% python3 -q
>>> import numpy as np
>>> from numpy import linalg as LA
>>> np.set_printoptions(suppress=True, linewidth=140)
>>> rnd = lambda a: np.round(a, 1) + 0
>>> W0 = np.loadtxt("x.csv", delimiter=",")
>>> rnd(W0)
array([[ 0.2,  0.2,  0. ,  0. ,  0.1,  0. ,  0.3, -0.2,  0. ,  0. , -0.1,  0. ],
       [ 0.2,  0.7,  0.1,  0.1, -0.2, -0.1,  0.2, -0.1,  0.1,  0.1,  0.2,  0.1],
       [ 0. ,  0.1,  0.5,  0.2,  0.1,  0.2,  0. ,  0.3,  0.2,  0.1, -0.2,  0.1],
       [ 0. ,  0.1,  0.2,  0.8,  0. ,  0. , -0.1, -0.1, -0.1, -0.2,  0. , -0.2],
       [ 0.1, -0.2,  0.1,  0. ,  0.9, -0.1,  0. , -0.1,  0.1,  0. ,  0.1,  0. ],
       [ 0. , -0.1,  0.2,  0. , -0.1,  0.9,  0.1, -0.1, -0.1,  0.1,  0.1,  0. ],
       [ 0.3,  0.2,  0. , -0.1,  0. ,  0.1,  0.7,  0.1,  0. , -0.2, -0.1, -0.2],
       [-0.2, -0.1,  0.3, -0.1, -0.1, -0.1,  0.1,  0.7,  0.1, -0.1,  0.2, -0.1],
       [ 0. ,  0.1,  0.2, -0.1,  0.1, -0.1,  0. ,  0.1,  0.2,  0.2, -0.1,  0.1],
       [ 0. ,  0.1,  0.1, -0.2,  0. ,  0.1, -0.2, -0.1,  0.2,  0.7,  0. , -0.2],
       [-0.1,  0.2, -0.2,  0. ,  0.1,  0.1, -0.1,  0.2, -0.1,  0. ,  0.8,  0. ],
       [ 0. ,  0.1,  0.1, -0.2,  0. ,  0. , -0.2, -0.1,  0.1, -0.2,  0. ,  0.8]])
>>> Y = W0 / np.sqrt((W0 ** 2).mean(axis=1, keepdims=True))
>>> rnd(LA.norm(Y, axis=1))
array([3.5, 3.5, 3.5, 3.5, 3.5, 3.5, 3.5, 3.5, 3.5, 3.5, 3.5, 3.5])
>>> rnd(W0 - W0.mean(axis=1, keepdims=True))
array([[ 0.2,  0.1, -0.1, -0.1,  0.1,  0. ,  0.2, -0.2,  0. , -0.1, -0.1, -0.1],
       [ 0.1,  0.6, -0.1,  0. , -0.3, -0.2,  0. , -0.2,  0. ,  0. ,  0.1,  0. ],
       [-0.2, -0.1,  0.4,  0. ,  0. ,  0. , -0.1,  0.1,  0.1, -0.1, -0.3,  0. ],
       [-0.1,  0.1,  0.1,  0.8,  0. ,  0. , -0.2, -0.1, -0.1, -0.2,  0. , -0.2],
       [ 0. , -0.3,  0. , -0.1,  0.8, -0.2, -0.1, -0.2,  0. , -0.1,  0. , -0.1],
       [ 0. , -0.2,  0.1, -0.1, -0.2,  0.8,  0. , -0.2, -0.1,  0. ,  0. ,  0. ],
       [ 0.2,  0.1,  0. , -0.2,  0. ,  0. ,  0.6,  0. , -0.1, -0.3, -0.1, -0.2],
       [-0.2, -0.1,  0.2, -0.1, -0.2, -0.1,  0. ,  0.6,  0. , -0.1,  0.1, -0.1],
       [-0.1,  0.1,  0.2, -0.2,  0.1, -0.1, -0.1,  0. ,  0.1,  0.1, -0.2,  0. ],
       [-0.1,  0.1,  0. , -0.2,  0. ,  0. , -0.2, -0.1,  0.2,  0.7,  0. , -0.3],
       [-0.1,  0.1, -0.3, -0.1,  0.1,  0. , -0.2,  0.1, -0.2, -0.1,  0.8, -0.1],
       [-0.1,  0.1,  0.1, -0.2,  0. ,  0. , -0.2, -0.1,  0.1, -0.3, -0.1,  0.7]])
>>> rnd(Y[7])
array([-0.8, -0.3,  1.2, -0.4, -0.5, -0.4,  0.4,  2.9,  0.3, -0.4,  0.7, -0.4])
>>> LA.matrix_rank(Y) == LA.matrix_rank(W0)
np.True_
>>> f, v = W0[5], W0[3]
>>> rnd(f @ v)
np.float64(0.0)
>>> p = (f @ v) / (f @ f) * f
>>> rnd(p)
array([0., 0., 0., 0., 0., 0., 0., 0., 0., 0., 0., 0.])
>>> rnd(LA.norm(f + v) ** 2 + LA.norm(f - v) ** 2)
np.float64(3.5)
>>> rnd(np.outer(f, v))
array([[ 0. ,  0. ,  0. ,  0. ,  0. ,  0. ,  0. ,  0. ,  0. ,  0. ,  0. ,  0. ],
       [ 0. ,  0. ,  0. , -0.1,  0. ,  0. ,  0. ,  0. ,  0. ,  0. ,  0. ,  0. ],
       [ 0. ,  0. ,  0. ,  0.1,  0. ,  0. ,  0. ,  0. ,  0. ,  0. ,  0. ,  0. ],
       [ 0. ,  0. ,  0. ,  0. ,  0. ,  0. ,  0. ,  0. ,  0. ,  0. ,  0. ,  0. ],
       [ 0. ,  0. ,  0. , -0.1,  0. ,  0. ,  0. ,  0. ,  0. ,  0. ,  0. ,  0. ],
       [ 0. ,  0.1,  0.2,  0.8,  0. ,  0. , -0.1, -0.1, -0.1, -0.1,  0. , -0.1],
       [ 0. ,  0. ,  0. ,  0.1,  0. ,  0. ,  0. ,  0. ,  0. ,  0. ,  0. ,  0. ],
       [ 0. ,  0. ,  0. , -0.1,  0. ,  0. ,  0. ,  0. ,  0. ,  0. ,  0. ,  0. ],
       [ 0. ,  0. ,  0. , -0.1,  0. ,  0. ,  0. ,  0. ,  0. ,  0. ,  0. ,  0. ],
       [ 0. ,  0. ,  0. ,  0. ,  0. ,  0. ,  0. ,  0. ,  0. ,  0. ,  0. ,  0. ],
       [ 0. ,  0. ,  0. ,  0.1,  0. ,  0. ,  0. ,  0. ,  0. ,  0. ,  0. ,  0. ],
       [ 0. ,  0. ,  0. ,  0. ,  0. ,  0. ,  0. ,  0. ,  0. ,  0. ,  0. ,  0. ]])
>>> J = np.load("data.npy")
>>> J
array([[-5, -3, -1, -4, -4, -2, -2, -4],
       [-4, -5, -3, -1, -4, -4, -2, -2],
       [-2, -4, -5, -3, -1, -4, -4, -2],
       [-2, -2, -4, -5, -3, -1, -4, -4],
       [-4, -2, -2, -4, -5, -3, -1, -4],
       [-4, -4, -2, -2, -4, -5, -3, -1],
       [-1, -4, -4, -2, -2, -4, -5, -3],
       [-3, -1, -4, -4, -2, -2, -4, -5]])
>>> rnd(np.fft.fft(J[0]))
array([-25. +0.j ,  -1.7-0.3j,  -6. -3.j ,  -0.3+1.7j,   1. +0.j ,  -0.3-1.7j,  -6. +3.j ,  -1.7+0.3j])
>>> J @ np.ones(8)
array([-25., -25., -25., -25., -25., -25., -25., -25.])
>>> mat = np.load("layer3.npy")
>>> mat
array([[-2.,  0., -3., -3., -3.,  0., -3.,  0.,  0., -3.,  0.,  0.],
       [ 0., -2.,  0.,  0.,  0., -3.,  0.,  0.,  0.,  0.,  0., -3.],
       [-3.,  0., -2., -3., -3.,  0., -3.,  0.,  0., -3.,  0.,  0.],
       [-3.,  0., -3., -2., -3.,  0., -3.,  0.,  0., -3.,  0.,  0.],
       [-3.,  0., -3., -3., -2.,  0., -3.,  0.,  0., -3.,  0.,  0.],
       [ 0., -3.,  0.,  0.,  0., -2.,  0.,  0.,  0.,  0.,  0., -3.],
       [-3.,  0., -3., -3., -3.,  0., -2.,  0.,  0., -3.,  0.,  0.],
       [ 0.,  0.,  0.,  0.,  0.,  0.,  0., -2., -3.,  0., -3.,  0.],
       [ 0.,  0.,  0.,  0.,  0.,  0.,  0., -3., -2.,  0., -3.,  0.],
       [-3.,  0., -3., -3., -3.,  0., -3.,  0.,  0., -2.,  0.,  0.],
       [ 0.,  0.,  0.,  0.,  0.,  0.,  0., -3., -3.,  0., -2.,  0.],
       [ 0., -3.,  0.,  0.,  0., -3.,  0.,  0.,  0.,  0.,  0., -2.]])
>>> evals, vecs = LA.eigh(mat)
>>> rnd(LA.svd(mat, compute_uv=False))
array([17.,  8.,  8.,  1.,  1.,  1.,  1.,  1.,  1.,  1.,  1.,  1.])
>>> rnd(vecs.T @ mat @ vecs)
array([[-17.,   0.,   0.,   0.,   0.,   0.,   0.,   0.,   0.,   0.,   0.,   0.],
       [  0.,  -8.,   0.,   0.,   0.,   0.,   0.,   0.,   0.,   0.,   0.,   0.],
       [  0.,   0.,  -8.,   0.,   0.,   0.,   0.,   0.,   0.,   0.,   0.,   0.],
       [  0.,   0.,   0.,   1.,   0.,   0.,   0.,   0.,   0.,   0.,   0.,   0.],
       [  0.,   0.,   0.,   0.,   1.,   0.,   0.,   0.,   0.,   0.,   0.,   0.],
       [  0.,   0.,   0.,   0.,   0.,   1.,   0.,   0.,   0.,   0.,   0.,   0.],
       [  0.,   0.,   0.,   0.,   0.,   0.,   1.,   0.,   0.,   0.,   0.,   0.],
       [  0.,   0.,   0.,   0.,   0.,   0.,   0.,   1.,   0.,   0.,   0.,   0.],
       [  0.,   0.,   0.,   0.,   0.,   0.,   0.,   0.,   1.,   0.,   0.,   0.],
       [  0.,   0.,   0.,   0.,   0.,   0.,   0.,   0.,   0.,   1.,   0.,   0.],
       [  0.,   0.,   0.,   0.,   0.,   0.,   0.,   0.,   0.,   0.,   1.,   0.],
       [  0.,   0.,   0.,   0.,   0.,   0.,   0.,   0.,   0.,   0.,   0.,   1.]])
